$ ipython --no-banner

In [1]: import numpy as np

In [2]: np.set_printoptions(precision=1, suppress=True, linewidth=160)

In [3]: A2 = np.array([[1, 2], [0, 3]])

In [4]: C = np.array([[-1, 4, 3], [0, 4, 3], [1, -4, 0]])

In [5]: J = np.kron(A2, C)

In [6]: print(J)
[[ -1   4   3  -2   8   6]
 [  0   4   3   0   8   6]
 [  1  -4   0   2  -8   0]
 [  0   0   0  -3  12   9]
 [  0   0   0   0  12   9]
 [  0   0   0   3 -12   0]]

In [7]: r0 = np.array([-3, -3, 2, -2, 3, 0])

In [8]: A2 = J + np.outer(r0, np.eye(6)[2])

In [9]: print(np.round(np.linalg.det(A2) / np.linalg.det(J), 1), round(1 + np.linalg.solve(J, r0)[2], 1))
1.1 1.1

In [10]: U, sig, Vh = np.linalg.svd(J, full_matrices=False)

In [11]: print(np.round(U.T @ U, 1) + 0)
[[1. 0. 0. 0. 0. 0.]
 [0. 1. 0. 0. 0. 0.]
 [0. 0. 1. 0. 0. 0.]
 [0. 0. 0. 1. 0. 0.]
 [0. 0. 0. 0. 1. 0.]
 [0. 0. 0. 0. 0. 1.]]

In [12]: A2 = J / np.linalg.norm(J, axis=1, keepdims=True)

In [13]: gram = A2 @ A2.T

In [14]: print(round(float(np.degrees(np.arccos(np.clip(gram[1, 3], -1, 1)))), 1))
28.7

In [15]: print(gram[1])
[ 1.   1.  -0.8  0.9  0.9 -0.7]

In [16]: print((gram - 2 * np.eye(6)).round(6).argmax(axis=1))
[1 0 5 4 3 2]

In [17]: print((np.abs(gram) > 0.9).astype(int))
[[1 1 0 0 0 0]
 [1 1 0 0 0 0]
 [0 0 1 0 0 0]
 [0 0 0 1 1 0]
 [0 0 0 1 1 0]
 [0 0 0 0 0 1]]

In [18]: x = np.array([-1, 0, 2, 2, -3, -1])

In [19]: rhs = J @ x

In [20]: beta, lr = np.zeros(6), 1 / np.linalg.norm(J, 2) ** 2

In [21]: for i in range(20):
    ...:     beta -= lr * J.T @ (J @ beta - rhs)
    ...:     if i % 5 == 0: print(i, round(np.linalg.norm(J @ beta - rhs), 1))
    ...: 
0 14.0
5 10.3
10 7.9
15 6.2

In [22]: print(beta.round(1) + 0)
[ 0.   0.4  0.5  0.9 -3.2 -0.8]

In [23]: print(round(float(np.linalg.cond(J)), 1))
52.0
